>>> import numpy as np
>>> from numpy import linalg as LA
>>> np.set_printoptions(precision=1, suppress=True, linewidth=100)
>>> def tidy(a):
...     return np.round(a, 1) + 0
... 
>>> X = np.load("block19.npy")
>>> X
array([[0, 0, 2, 0],
       [2, 0, 0, 0],
       [0, 0, 0, 1],
       [0, 0, 0, 0]])
>>> Uu, s, Vt = LA.svd(X)
>>> s
array([2., 2., 1., 0.])
>>> out = Uu[:, :3] @ np.diag(s[:3]) @ Vt[:3]
>>> np.abs(X - out).max()
np.float64(0.0)
>>> LA.matrix_rank(out)
np.int64(3)
>>> LA.matrix_rank(X, rtol=0.05)
np.int64(3)
>>> out
array([[0., 0., 2., 0.],
       [2., 0., 0., 0.],
       [0., 0., 0., 1.],
       [0., 0., 0., 0.]])
>>> A = np.load("a.npy")
>>> A
array([[ 1.5,  1. ,  1.5],
       [ 1.1,  1.3, -1.4],
       [-5.8,  1.3, -1.1],
       [ 3.7, -1. ,  4.7],
       [-1.7,  1. ,  2. ],
       [-6.5, -2.7, -2.3],
       [-0.9, -1.6, -0.2],
       [ 0.8,  0.2,  1. ],
       [-1.5,  0.3,  3.3],
       [ 5.2,  1.7,  1.2],
       [ 2.2,  0.5, -5.2]])
>>> LA.norm(A, axis=1).argmax()
np.int64(5)
>>> tidy(LA.norm(A, axis=0))
array([11.5,  4.4,  8.8])
>>> tidy(LA.norm(A, "nuc"))
np.float64(24.3)
>>> tidy(LA.norm(A, 1)), tidy(LA.norm(A, np.inf))
(np.float64(30.9), np.float64(11.5))
>>> x0 = np.array([3, 3, 2])
>>> y = A @ x0
>>> tidy(LA.solve(A.T @ A, A.T @ y))
array([3., 3., 2.])
>>> rng = np.random.default_rng(706)
>>> y = y + 0.1 * rng.normal(size=11)
>>> tidy(y)
array([ 10.5,   4.4, -15.7,  17.5,   2. , -32.2,  -7.8,   5.2,   2.9,  23. ,  -2.2])
>>> coef, *_ = LA.lstsq(A, y)
>>> tidy(coef)
array([3., 3., 2.])
>>> coef.round()
array([3., 3., 2.])
>>> tidy(LA.norm(y - A @ coef))
np.float64(0.2)
>>> lab = rng.permutation(3)
>>> out = A[:, lab] * rng.choice([-1, 1], 3)
>>> out
array([[-1.5, -1.5,  1. ],
       [-1.1,  1.4,  1.3],
       [ 5.8,  1.1,  1.3],
       [-3.7, -4.7, -1. ],
       [ 1.7, -2. ,  1. ],
       [ 6.5,  2.3, -2.7],
       [ 0.9,  0.2, -1.6],
       [-0.8, -1. ,  0.2],
       [ 1.5, -3.3,  0.3],
       [-5.2, -1.2,  1.7],
       [-2.2,  5.2,  0.5]])
>>> Uu, _, Vt = LA.svd(A.T @ out)
>>> lab
array([0, 2, 1])
>>> tidy(LA.lstsq(A, out)[0])
array([[-1.,  0.,  0.],
       [ 0.,  0.,  1.],
       [ 0., -1.,  0.]])
>>> tidy(Uu @ Vt)
array([[-1.,  0.,  0.],
       [ 0.,  0.,  1.],
       [ 0., -1.,  0.]])
>>> J = np.array([[0, 4, 13, 6], [-4, 0, -4, 14], [-13, 4, 0, 3], [-6, -14, -3, 0]])
>>> x0 = np.array([0, 6, -2, 9])
>>> y = J @ x0
>>> y
array([ 52, 134,  51, -78])
>>> tidy(LA.solve(J, y + J[:, 3]))
array([ 0.,  6., -2., 10.])
>>> P = np.triu(np.array([[5, 5, 4, 0], [0, 2, 0, 0], [1, 2, 2, 3], [1, 3, 2, 3]]), 1) + np.eye(4)
>>> out = P @ J @ LA.inv(P)
>>> np.trace(out), np.trace(J)
(np.float64(0.0), np.int64(0))
>>> tidy(LA.det(out))
np.float64(37636.0)
>>> P @ J - J @ P
array([[-72.,  16., -20.,  43.],
       [  0.,  20.,  16.,  12.],
       [-18.,  23.,  43.,   0.],
       [  0.,  30.,  24.,   9.]])
>>> data = np.array([[14, 11, -1, -5],
...     [11, 9, -3, -6],
...     [-1, -3, 14, 13],
...     [-5, -6, 13, 14]])
>>> data
array([[14, 11, -1, -5],
       [11,  9, -3, -6],
       [-1, -3, 14, 13],
       [-5, -6, 13, 14]])
>>> Uu, s, Vt = LA.svd(data)
>>> tidy(s)
array([32.7, 17.9,  0.4,  0. ])
>>> np.argmax(s[:-1] / (s[1:] + 1e-6)) + 1
np.int64(3)
>>> out = Uu[:, :3] @ np.diag(s[:3]) @ Vt[:3]
>>> LA.matrix_rank(data, rtol=0.05)
np.int64(2)
>>> tidy(out)
array([[14., 11., -1., -5.],
       [11.,  9., -3., -6.],
       [-1., -3., 14., 13.],
       [-5., -6., 13., 14.]])
>>> tidy(LA.norm(data - out, 2)), tidy(s[3])
(np.float64(0.0), np.float64(0.0))
>>> tidy(np.abs(data - out).max())
np.float64(0.0)
>>> LA.matrix_rank(out)
np.int64(3)
>>> tidy(LA.norm(data - out) / LA.norm(data))
np.float64(0.0)
>>> out = np.array([[5, 1, 3]])
>>> feats = out.T @ out
>>> feats
array([[25,  5, 15],
       [ 5,  1,  3],
       [15,  3,  9]])
>>> r = LA.matrix_rank(feats)
>>> r
np.int64(1)
>>> null = LA.svd(feats)[2][r:].T
>>> tidy(null @ null.T)
array([[ 0.3, -0.1, -0.4],
       [-0.1,  1. , -0.1],
       [-0.4, -0.1,  0.7]])
>>> tidy(feats @ null)
array([[0., 0.],
       [0., 0.],
       [0., 0.]])
>>> [int(LA.matrix_rank(feats[:i])) for i in range(1, len(feats) + 1)]
[1, 1, 1]
>>> np.allclose(feats @ null, 0)
True
>>> out = np.array([[1, 1], [1, -1]])
>>> M = np.kron(out, np.kron(out, out))[rng.permutation(8)][:3]
>>> M
array([[ 1,  1,  1,  1, -1, -1, -1, -1],
       [ 1, -1,  1, -1,  1, -1,  1, -1],
       [ 1,  1, -1, -1,  1,  1, -1, -1]])
>>> M @ M
Traceback (most recent call last):
  File "<python-input-71>", line 1, in <module>
    M @ M
    ~~^~~
ValueError: matmul: Input operand 1 has a mismatch in its core dimension 0, with gufunc signature (n?,k),(k,m?)->(n?,m?) (size 3 is different from 8)
>>> G = M.T @ M
>>> G
array([[ 3,  1,  1, -1,  1, -1, -1, -3],
       [ 1,  3, -1,  1, -1,  1, -3, -1],
       [ 1, -1,  3,  1, -1, -3,  1, -1],
       [-1,  1,  1,  3, -3, -1, -1,  1],
       [ 1, -1, -1, -3,  3,  1,  1, -1],
       [-1,  1, -3, -1,  1,  3, -1,  1],
       [-1, -3,  1, -1,  1, -1,  3,  1],
       [-3, -1, -1,  1, -1,  1,  1,  3]])
>>> np.allclose(G, G.T)
True
>>> LA.matrix_rank(G)
np.int64(3)
>>> tidy(LA.eigvalsh(G)[::-1])
array([8., 8., 8., 0., 0., 0., 0., 0.])
>>> u, g = M[1], M[0]
>>> u @ g
np.int64(0)
>>> u @ u
np.int64(8)
>>> pr = (u @ g) / (u @ u) * u
>>> g - pr
array([ 1.,  1.,  1.,  1., -1., -1., -1., -1.])
>>> (g - pr) @ u
np.float64(0.0)
>>> LA.matrix_rank(np.outer(u, g))
np.int64(1)
>>> tidy(LA.norm(M, axis=0))
array([1.7, 1.7, 1.7, 1.7, 1.7, 1.7, 1.7, 1.7])
>>> tidy(LA.norm(M, axis=1))
array([2.8, 2.8, 2.8])
>>> tidy(LA.norm(M[2], 1)), tidy(LA.norm(M[2], np.inf))
(np.float64(8.0), np.float64(1.0))
>>> out = M / np.sqrt((M ** 2).mean(axis=1, keepdims=True))
>>> LA.matrix_rank(M - M.mean(axis=1, keepdims=True))
np.int64(3)
>>> W = np.array([[1, -2], [-1, 1], [0, 0], [1, 2], [-2, 2], [1, -2], [0, 1], [2, 1]])
>>> coef = np.array([1, 2])
>>> H = np.maximum(M @ W + coef, 0)
>>> H
array([[1, 1],
       [0, 1],
       [0, 0]])
>>> (H > 0).astype(int)
array([[1, 1],
       [0, 1],
       [0, 0]])
>>> basis = np.array([[0, -2], [-2, 1]])
>>> (H @ basis).round(6).argmax(axis=1)
array([1, 1, 0])
>>> W0 = np.array([[1, 0, 3], [2, 0, 0], [1, 3, 1], [0, 2, 0]]) * (rng.random((4, 3)) < 0.3)
>>> W0
array([[0, 0, 0],
       [2, 0, 0],
       [0, 0, 0],
       [0, 2, 0]])
>>> Uu, s, Vt = LA.svd(W0)
>>> np.argmax(s[:-1] / (s[1:] + 1e-6)) + 1
np.int64(2)
>>> out = Uu[:, :2] @ np.diag(s[:2]) @ Vt[:2]
>>> LA.matrix_rank(out)
np.int64(2)
>>> tidy(LA.norm(W0 - out, 2)), s[2]
(np.float64(0.0), np.float64(0.0))
>>> tidy(LA.norm(W0 - out) / LA.norm(W0))
np.float64(0.0)
>>> Uu, s, Vt = LA.svd(W0)
>>> vecs = Vt[:(s > 1e-8).sum()]
>>> x0 = W0[0] + 3 * W0[3] + rng.integers(2) * np.eye(3)[1]
>>> x0
array([0., 7., 0.])
>>> np.diag(vecs.T @ vecs)
array([1., 1., 0.])
>>> vecs.T @ vecs
array([[1., 0., 0.],
       [0., 1., 0.],
       [0., 0., 0.]])
>>> LA.matrix_rank(np.vstack([W0, x0]))
np.int64(2)
>>> W0[3] @ W0[2]
np.int64(0)
>>> tidy(LA.norm(W0, axis=0))
array([2., 2., 0.])
>>> LA.norm(W0, axis=1).argmax()
np.int64(1)
>>> K = np.load("out6.npy")
>>> K
array([[ 0, -1,  2],
       [ 0,  0,  0],
       [ 0,  0,  0]])
>>> r = LA.matrix_rank(K)
>>> r
np.int64(1)
>>> null = LA.svd(K)[2][r:].T
>>> LA.matrix_rank(K.T @ K), LA.matrix_rank(K @ K.T)
(np.int64(1), np.int64(1))
>>> [int(LA.matrix_rank(np.delete(K, i, axis=0))) for i in range(3)]
[0, 1, 1]
>>> tidy(K @ null)
array([[0., 0.],
       [0., 0.],
       [0., 0.]])
>>> try:
...     LA.inv(K)
... except LA.LinAlgError as e:
...     print("failed:", e)
... 
failed: Singular matrix
>>> LA.matrix_power(K - np.diag(np.diag(K)), 3)
array([[0, 0, 0],
       [0, 0, 0],
       [0, 0, 0]])
>>> K @ K
array([[0, 0, 0],
       [0, 0, 0],
       [0, 0, 0]])
>>> tidy(np.sort(LA.eigvals(K)))
array([0., 0., 0.])
